>>> import numpy as np
>>> np.set_printoptions(precision=1, suppress=True, linewidth=200, sign=" ")
>>> data = np.loadtxt("layer13.csv", delimiter=",")
>>> data
array([[ 1., -5.,  3., -5.,  2.,  0.,  1., -3., -4., -5.,  4.,  2., -4.],
       [-5.,  1., -5.,  3., -5.,  2.,  0.,  1., -3., -4., -5.,  4.,  2.],
       [ 3., -5.,  1., -5.,  3., -5.,  2.,  0.,  1., -3., -4., -5.,  4.],
       [-5.,  3., -5.,  1., -5.,  3., -5.,  2.,  0.,  1., -3., -4., -5.],
       [ 2., -5.,  3., -5.,  1., -5.,  3., -5.,  2.,  0.,  1., -3., -4.],
       [ 0.,  2., -5.,  3., -5.,  1., -5.,  3., -5.,  2.,  0.,  1., -3.],
       [ 1.,  0.,  2., -5.,  3., -5.,  1., -5.,  3., -5.,  2.,  0.,  1.],
       [-3.,  1.,  0.,  2., -5.,  3., -5.,  1., -5.,  3., -5.,  2.,  0.],
       [-4., -3.,  1.,  0.,  2., -5.,  3., -5.,  1., -5.,  3., -5.,  2.],
       [-5., -4., -3.,  1.,  0.,  2., -5.,  3., -5.,  1., -5.,  3., -5.],
       [ 4., -5., -4., -3.,  1.,  0.,  2., -5.,  3., -5.,  1., -5.,  3.],
       [ 2.,  4., -5., -4., -3.,  1.,  0.,  2., -5.,  3., -5.,  1., -5.],
       [-4.,  2.,  4., -5., -4., -3.,  1.,  0.,  2., -5.,  3., -5.,  1.]])
>>> rng = np.random.default_rng(7562)
>>> Y = data + rng.integers(-2, 3, (13, 12)) @ rng.integers(-2, 3, (12, 13))
>>> Y
array([[ 17.,  -2.,   1.,  -5.,  -6.,  -7.,   4.,  -7., -11.,   0.,   8.,  -7., -14.],
       [ -7.,   2.,  -8.,   8.,   6.,   1.,   4.,   1., -12.,   8.,   4.,  13.,   3.],
       [  3.,   5.,   7., -10.,   2., -13.,   1.,   2.,   6.,   0.,  -2.,  -6.,  -9.],
       [  5.,   6.,  -8.,  12.,  -6., -12., -15.,  -1.,   4.,   9., -13., -21.,   1.],
       [  2., -10.,  -1.,  -2.,   2.,   4.,   1.,  -2.,   6.,  -9.,  -3.,  -5.,   2.],
       [ 13.,  13.,  -6.,   9.,  -1.,  -3.,  -3.,   5.,  -7.,  -1.,  -5., -15.,   2.],
       [ -3.,   1.,   3., -14.,  -2.,   3.,   2.,  -1.,   7.,  -8.,  11.,   7.,  -9.],
       [ -9.,  -7.,  -3.,  13.,   4.,   2.,   1.,  -2., -11.,   0.,  -2.,   2.,   2.],
       [ -1.,  -6.,  -3.,  -4.,  -1.,  -6.,  -1., -12.,  -3.,   1.,  -7.,   5.,  11.],
       [ -4., -14.,  -9.,  -2.,  -8.,   3.,  -7.,  -7.,  -9.,  -2., -14.,  10.,   6.],
       [  5.,   4.,  -7.,  -4.,  11.,   5.,   6.,   3.,   3.,  -7.,  12.,  -9.,   0.],
       [ -4.,  -2.,  -9.,   0.,  -1.,   2., -12.,   3.,   1.,  13., -10.,   4.,   4.],
       [ -2.,  -1.,   0.,  -4.,   2.,  -4.,   3.,   3.,  -1.,  17.,  15.,  -1.,  -1.]])
>>> np.abs(Y - data).sum(axis=1)
array([  78.,   67.,   57.,  101.,   52.,   74.,   66.,   61.,   68.,   75.,   61.,   69.,   65.])
